$ python3 -q
>>> import numpy as np
>>> np.set_printoptions(precision=3, suppress=True, linewidth=160, sign=" ")
>>> F = np.loadtxt("run17.csv", delimiter=",")
>>> F
array([[ 19.502,   6.298,   7.735,   9.742, -10.077,  24.418,   0.761, -15.957,   2.254],
       [ 21.808,   7.361,   8.216,  11.977,  -9.031,  26.452,   2.469, -14.873,  -0.152],
       [ -3.206,   5.93 , -44.695,   2.976, -10.275,  19.411,   2.308, -13.143,   0.872],
       [ -1.351,   5.401, -44.978,   3.642, -11.619,  19.92 ,   4.504, -15.132,   2.068],
       [ 23.866,   7.218,   7.22 ,   9.681,  -9.823,  24.575,   2.162, -15.176,  -2.172],
       [ -1.155,   6.08 , -44.7  ,   4.374, -11.754,  21.695,   2.072, -14.72 ,   0.468],
       [ 21.77 ,   5.992,   7.49 ,   9.72 , -11.011,  25.61 ,   2.747, -15.831,   0.168],
       [ -0.664,   5.905, -43.695,   5.675, -10.861,  20.915,   3.004, -14.038,   1.372],
       [ 21.938,   8.692,  11.4  ,  10.697, -10.752,  27.667,   2.618, -14.376,   2.292],
       [ 20.032,   8.08 ,   7.159,   8.736, -10.768,  25.124,   2.103, -18.401,   0.025],
       [ -1.525,   5.762, -44.25 ,   4.322, -10.782,  20.623,   2.37 , -14.747,   1.104],
       [ -1.889,   5.169, -44.248,   4.433, -10.176,  21.28 ,   2.316, -13.927,   2.986],
       [ -2.617,   6.034, -44.376,   3.787, -10.82 ,  19.79 ,   1.589, -14.296,   2.939],
       [ 21.824,   5.904,   7.568,   9.9  ,  -8.722,  25.058,   2.92 , -16.312,   0.653],
       [ -3.457,   6.886, -44.35 ,   3.149, -10.997,  18.705,   3.253, -13.665,   1.326],
       [ -1.134,   6.711, -45.518,   3.9  ,  -9.997,  19.792,   2.084, -14.01 ,   1.887],
       [ 21.012,   8.009,   7.741,  10.   ,  -8.942,  24.269,   1.641, -15.062,  -1.113],
       [ 22.269,   9.005,   8.679,  10.963, -11.036,  25.239,   1.37 , -14.941,  -0.587],
       [ 21.514,   6.867,   7.564,   9.305, -10.916,  26.222,   1.766, -15.888,   1.268],
       [ -0.341,   5.446, -43.833,   3.821, -12.309,  20.305,   1.874, -13.26 ,   1.194],
       [ -3.238,   5.439, -43.393,   4.724,  -8.752,  19.938,   1.532, -14.288,   2.408],
       [ -1.914,   4.381, -44.112,   5.676, -10.399,  20.229,   0.768, -15.458,   1.628],
       [ 21.709,   8.802,   7.783,   9.59 ,  -9.263,  25.845,   1.809, -15.633,   0.241],
       [ 22.086,   8.388,   8.515,  12.047, -10.792,  26.857,   3.321, -17.726,  -0.818],
       [ -3.416,   6.669, -43.283,   3.714, -10.892,  21.467,   3.122, -16.258,   2.695],
       [ -0.187,   6.667, -44.279,   3.77 , -11.963,  19.396,   3.105, -14.152,   1.346],
       [ 20.873,   7.098,   8.175,   9.463, -10.23 ,  27.058,   0.821, -16.196,  -0.72 ],
       [ -2.183,   6.872, -43.784,   3.375, -10.462,  18.896,   2.772, -15.119,   4.409],
       [ -1.083,   5.867, -42.348,   3.696, -11.207,  20.717,   1.458, -14.281,   1.29 ],
       [ -2.408,   5.045, -44.89 ,   1.935,  -9.875,  19.703,   2.668, -13.46 ,   2.955],
       [ -2.194,   5.461, -44.196,   2.685,  -9.631,  21.906,   1.051, -13.052,   0.601],
       [ -2.872,   8.494, -45.039,   3.769,  -9.92 ,  20.374,   0.623, -13.934,   2.477],
       [ 22.818,   9.449,   7.644,  10.278, -10.636,  26.91 ,   1.858, -16.63 ,  -0.137],
       [ -3.622,   4.893, -43.561,   2.865,  -9.815,  19.926,   0.324, -13.879,   2.151],
       [ -2.281,   7.326, -43.818,   3.902, -10.217,  20.709,   2.219, -13.394,   3.377],
       [ 22.101,   8.957,   6.336,  11.771,  -9.101,  25.774,   1.743, -16.778,  -0.118]])
>>> round(float(np.linalg.norm(F, 2)), 3)
245.61
>>> round(float(F[3] @ F[13]), 3)
559.897
>>> round(float(np.linalg.norm(F[3] - F[13])), 3)
58.123
>>> np.round(np.linalg.norm(F) ** 2 / np.linalg.norm(F, 2) ** 2, 3)
np.float64(1.387)
>>> np.linalg.norm(F, axis=1).argmax()
np.int64(5)
>>> round(float(np.linalg.norm(F, "nuc")), 3)
435.041
